$ python3 -q
>>> import numpy as np
>>> np.set_printoptions(suppress=True, linewidth=100)
>>> def rnd(a):
...     return np.round(a, 2) + 0
... 
>>> M = np.loadtxt("a.csv", delimiter=",")
>>> M
array([[  1.,  -1.,   1.,  -1.],
       [  1.,   0.,   0.,   0.],
       [  1.,   1.,   1.,   1.],
       [  1.,   2.,   4.,   8.],
       [  1.,   3.,   9.,  27.],
       [  1.,   4.,  16.,  64.],
       [  1.,   5.,  25., 125.],
       [  1.,   6.,  36., 216.],
       [  1.,   7.,  49., 343.],
       [  1.,   8.,  64., 512.]])
>>> # column 3 is much longer than the rest
>>> out = np.c_[M[:, :2] @ np.array([[2, 3], [-3, 2]]), np.array([2, -1, -2, 3, 1, 4, 0, -1, -2, -2])]
>>> out
array([[  5.,   1.,   2.],
       [  2.,   3.,  -1.],
       [ -1.,   5.,  -2.],
       [ -4.,   7.,   3.],
       [ -7.,   9.,   1.],
       [-10.,  11.,   4.],
       [-13.,  13.,   0.],
       [-16.,  15.,  -1.],
       [-19.,  17.,  -2.],
       [-22.,  19.,  -2.]])
>>> np.linalg.matrix_rank(out)
np.int64(3)
>>> np.linalg.matrix_rank(np.c_[M, out])
np.int64(5)
>>> vec = np.array([-3, -7, 3, 3])
>>> target = M @ vec
>>> target
array([   4.,   -3.,   -4.,   19.,   84.,  209.,  412.,  711., 1124., 1669.])
>>> rnd(np.linalg.lstsq(M, target)[0])
array([-3., -7.,  3.,  3.])
>>> rnd(np.linalg.pinv(M) @ M)
array([[1., 0., 0., 0.],
       [0., 1., 0., 0.],
       [0., 0., 1., 0.],
       [0., 0., 0., 1.]])
>>> rnd(np.linalg.solve(M.T @ M, M.T @ target))
array([-3., -7.,  3.,  3.])
>>> rng = np.random.default_rng(22)
>>> target = target + 0.02 * rng.normal(size=10)
>>> rnd(target)
array([   3.97,   -3.02,   -4.03,   18.99,   84.03,  208.97,  412.02,  711.03, 1123.99, 1668.99])
>>> b, *_ = np.linalg.lstsq(M, target)
>>> rnd(np.linalg.norm(target - M @ b))
np.float64(0.05)
>>> rnd(b)
array([-3.03, -7.  ,  3.  ,  3.  ])
